$ python -q
>>> import numpy as np
>>> np.set_printoptions(precision=3, suppress=True, linewidth=140)
>>> def rnd(a):
...     return np.round(a, 3) + 0
... 
>>> X = np.load("data.npy")
>>> X
array([[ 6,  0, -5, -2,  4],
       [ 0,  6,  1, -4,  3],
       [-5,  1, -6, -2,  5],
       [-2, -4, -2,  0,  3],
       [ 4,  3,  5,  3, -6]])
>>> # symmetric, so the eigenvalues are real
>>> [round(float(np.linalg.det(X[:i, :i])), 2) + 0 for i in range(1, 6)]
[6.0, 36.0, -372.0, 916.0, 2256.0]
>>> w, vecs = np.linalg.eig(X)
>>> rnd(w)
array([-14.529,   8.96 ,   7.819,  -2.991,   0.741])
>>> rnd(X @ vecs[:, 0] - w[0] * vecs[:, 0])
array([0., 0., 0., 0., 0.])
>>> np.linalg.matrix_power(X, 2)
array([[ 81,  15,  24,  10, -31],
       [ 15,  62,  23, -17,  -7],
       [ 24,  23,  91,  33, -83],
       [ 10, -17,  33,  33, -48],
       [-31,  -7, -83, -48,  95]])
>>> print(rnd(np.abs(np.linalg.eigvals(X)).max()))
14.529
>>> X @ X
array([[ 81,  15,  24,  10, -31],
       [ 15,  62,  23, -17,  -7],
       [ 24,  23,  91,  33, -83],
       [ 10, -17,  33,  33, -48],
       [-31,  -7, -83, -48,  95]])
>>> np.linalg.determinant(X)
Traceback (most recent call last):
  File "<python-input-13>", line 1, in <module>
    np.linalg.determinant(X)
    ^^^^^^^^^^^^^^^^^^^^^
AttributeError: module 'numpy.linalg' has no attribute 'determinant'
>>> other = X / np.linalg.norm(X, axis=1, keepdims=True)
>>> C2 = other @ other.T
>>> print((np.abs(C2) > 0.9).astype(int))
[[1 0 0 0 0]
 [0 1 0 0 0]
 [0 0 1 0 0]
 [0 0 0 1 0]
 [0 0 0 0 1]]
>>> rnd(C2[1])
array([ 0.212,  1.   ,  0.306, -0.376, -0.091])
>>> (C2 - 2 * np.eye(5)).round(6).argmax(axis=1)
array([2, 2, 3, 2, 1])
>>> np.argwhere(np.triu(np.abs(C2) > 0.95, 1))
array([], shape=(0, 2), dtype=int64)
>>> r0 = np.array([1, 1, 2, 0, 2])
>>> other = X + np.outer(r0, np.eye(5)[3])
>>> rnd(np.linalg.det(other) / np.linalg.det(X)), rnd(1 + np.linalg.solve(X, r0)[3])
(np.float64(3.068), np.float64(3.068))
>>> other
array([[ 6.,  0., -5., -1.,  4.],
       [ 0.,  6.,  1., -3.,  3.],
       [-5.,  1., -6.,  0.,  5.],
       [-2., -4., -2.,  0.,  3.],
       [ 4.,  3.,  5.,  5., -6.]])
>>> A = np.load("layer16.npy")
>>> A
array([[0, 0, 0, 0, 0, 0, 0, 0],
       [0, 5, 0, 0, 0, 0, 0, 0],
       [0, 0, 2, 0, 0, 0, 0, 0],
       [4, 4, 2, 3, 0, 0, 0, 0],
       [1, 2, 0, 1, 0, 0, 0, 0],
       [0, 0, 4, 5, 0, 2, 0, 0],
       [3, 0, 2, 0, 1, 1, 5, 0],
       [0, 5, 2, 1, 0, 0, 1, 4]])
>>> # triangular
>>> print([int(np.linalg.matrix_rank(np.linalg.matrix_power(A, p))) for p in range(1, 9)])
[7, 6, 6, 6, 6, 6, 6, 6]
>>> np.linalg.matrix_rank(A - A[0, 0] * np.eye(8))
np.int64(7)
>>> print(np.prod(np.diag(A)), rnd(np.linalg.det(A)))
0 0.0
>>> [round(float(x), 3) for x in np.linalg.svd(A, compute_uv=False)[:3]]
[10.463, 6.813, 5.683]
>>> np.linalg.cond(A) > 100
np.True_
>>> np.linalg.matrix_rank(A, rtol=0.1)
np.int64(6)
>>> np.argsort(-np.linalg.norm(A, axis=0).round(6), kind="stable")[:3]
array([1, 3, 2])
>>> np.linalg.lstsq(A[:-1].T, A[-1])[2]
np.int32(6)
>>> np.unique(A.round(6), axis=0).shape
(8, 8)
>>> left, s, vt = np.linalg.svd(A)
>>> np.argmax(s[:-1] / (s[1:] + 1e-6)) + 1
np.int64(7)
>>> rnd(s)
array([10.463,  6.813,  5.683,  4.14 ,  2.066,  1.552,  0.076,  0.   ])
>>> other = left[:, :7] @ np.diag(s[:7]) @ vt[:7]
>>> rnd(np.abs(A - other).max())
np.float64(0.0)
>>> print(np.linalg.matrix_rank(other))
7
>>> left, s, vt = np.linalg.svd(A)
>>> vecs = vt[:(s > 1e-8).sum()]
>>> rng = np.random.default_rng(754)
>>> x = A[2] + -3 * A[5] + rng.integers(2) * np.eye(8)[7]
>>> x
array([  0.,   0., -10., -15.,   0.,  -6.,   0.,   0.])
>>> np.allclose(vecs.T @ vecs @ x, x)
True
>>> np.linalg.matrix_rank(np.vstack([A, x]))
np.int64(7)
>>> r0 = np.array([-2, 5, 1, -2, -2, 5, 4, 0])
>>> E = -3 * np.eye(8) + np.outer(r0, r0)
>>> E
array([[  1., -10.,  -2.,   4.,   4., -10.,  -8.,   0.],
       [-10.,  22.,   5., -10., -10.,  25.,  20.,   0.],
       [ -2.,   5.,  -2.,  -2.,  -2.,   5.,   4.,   0.],
       [  4., -10.,  -2.,   1.,   4., -10.,  -8.,   0.],
       [  4., -10.,  -2.,   4.,   1., -10.,  -8.,   0.],
       [-10.,  25.,   5., -10., -10.,  22.,  20.,   0.],
       [ -8.,  20.,   4.,  -8.,  -8.,  20.,  13.,   0.],
       [  0.,   0.,   0.,   0.,   0.,   0.,   0.,  -3.]])
>>> w, vecs = np.linalg.eigh(E)
>>> x = np.array([2, -2, -4, -5, -2, -4, 2, 3])
>>> (np.sign(vecs[:, -1].round(6)) == np.sign(vecs[0, -1].round(6))).astype(int)
array([1, 0, 0, 1, 1, 0, 0, 0])
>>> rnd(vecs * np.maximum(w, 0) @ vecs.T)
array([[ 3.848, -9.62 , -1.924,  3.848,  3.848, -9.62 , -7.696,  0.   ],
       [-9.62 , 24.051,  4.81 , -9.62 , -9.62 , 24.051, 19.241,  0.   ],
       [-1.924,  4.81 ,  0.962, -1.924, -1.924,  4.81 ,  3.848,  0.   ],
       [ 3.848, -9.62 , -1.924,  3.848,  3.848, -9.62 , -7.696,  0.   ],
       [ 3.848, -9.62 , -1.924,  3.848,  3.848, -9.62 , -7.696,  0.   ],
       [-9.62 , 24.051,  4.81 , -9.62 , -9.62 , 24.051, 19.241,  0.   ],
       [-7.696, 19.241,  3.848, -7.696, -7.696, 19.241, 15.392,  0.   ],
       [ 0.   ,  0.   ,  0.   ,  0.   ,  0.   ,  0.   ,  0.   ,  0.   ]])
>>> x @ E @ x
np.float64(10.0)
>>> rnd(vecs * np.abs(w) @ vecs.T)
array([[ 6.696, -9.241, -1.848,  3.696,  3.696, -9.241, -7.392,  0.   ],
       [-9.241, 26.101,  4.62 , -9.241, -9.241, 23.101, 18.481,  0.   ],
       [-1.848,  4.62 ,  3.924, -1.848, -1.848,  4.62 ,  3.696,  0.   ],
       [ 3.696, -9.241, -1.848,  6.696,  3.696, -9.241, -7.392,  0.   ],
       [ 3.696, -9.241, -1.848,  3.696,  6.696, -9.241, -7.392,  0.   ],
       [-9.241, 23.101,  4.62 , -9.241, -9.241, 26.101, 18.481,  0.   ],
       [-7.392, 18.481,  3.696, -7.392, -7.392, 18.481, 17.785,  0.   ],
       [ 0.   ,  0.   ,  0.   ,  0.   ,  0.   ,  0.   ,  0.   ,  3.   ]])
